$ ipython --no-banner

In [1]: import numpy as np

In [2]: np.set_printoptions(precision=2, suppress=True, linewidth=200, floatmode="fixed")

In [3]: data = np.load("run8.npy")

In [4]: data
Out[4]: 
array([[11.52, -4.81, 17.60],
       [15.30, -4.60, 16.03],
       [15.90, -5.08, 14.44],
       [16.14, -7.31, 14.12],
       [15.21, -4.42, 17.28],
       [15.53, -4.92, 13.17],
       [17.07, -6.08, 13.77],
       [15.41, -3.72, 13.69],
       [15.11, -6.06, 16.96],
       [14.19, -5.50, 15.82],
       [14.49, -5.81, 15.47],
       [15.55, -6.47, 14.88],
       [16.03, -5.65, 13.70],
       [14.67, -6.01, 15.39],
       [14.68, -5.68, 13.50],
       [15.73, -5.71, 15.09],
       [14.37, -6.05, 14.29],
       [16.56, -4.52, 15.78],
       [16.46, -6.02, 14.41],
       [13.95, -6.24, 14.39],
       [16.00, -7.03, 15.85],
       [13.44, -6.15, 13.80],
       [14.55, -5.34, 15.52],
       [14.85, -6.01, 16.04],
       [13.62, -7.22, 14.70]])

In [5]: C2 = np.cov(data, rowvar=False)

In [6]: np.polyfit(data[:, 1], data[:, 2], 1)
Out[6]: array([ 0.25, 16.43])

In [7]: np.linalg.eigvalsh(C2)[::-1]
Out[7]: array([1.92, 1.01, 0.70])

In [8]: round(float(np.corrcoef(data[:, 1], data[:, 2])[0, 1]), 2)
Out[8]: 0.18

In [9]: np.argsort(-data.std(axis=0).round(6), kind="stable")
Out[9]: array([2, 0, 1])

In [10]: lab = data[:, 2] > np.median(data[:, 2])

In [11]: r0 = data[lab].mean(axis=0) - data[~lab].mean(axis=0)

In [12]: r0
Out[12]: array([-0.39,  0.41,  2.00])

In [13]: dist = np.linalg.norm(data[:, None] - data[None], axis=-1)

In [14]: np.linalg.matrix_rank(dist ** 2)
Out[14]: np.int64(5)

In [15]: dist[:5, :5]
Out[15]: 
array([[0.00, 4.10, 5.41, 6.30, 3.72],
       [4.10, 0.00, 1.77, 3.42, 1.27],
       [5.41, 1.77, 0.00, 2.27, 3.00],
       [6.30, 3.42, 2.27, 0.00, 4.38],
       [3.72, 1.27, 3.00, 4.38, 0.00]])

In [16]: np.unravel_index(dist.round(6).argmax(), dist.shape)
Out[16]: (np.int64(0), np.int64(6))

In [17]: dist.shape
Out[17]: (25, 25)

In [18]: dist[7].round(6).argsort(kind="stable")[:4]
Out[18]: array([ 7,  5,  2, 12])

In [19]: dist.mean(axis=1).argmax()
Out[19]: np.int64(0)
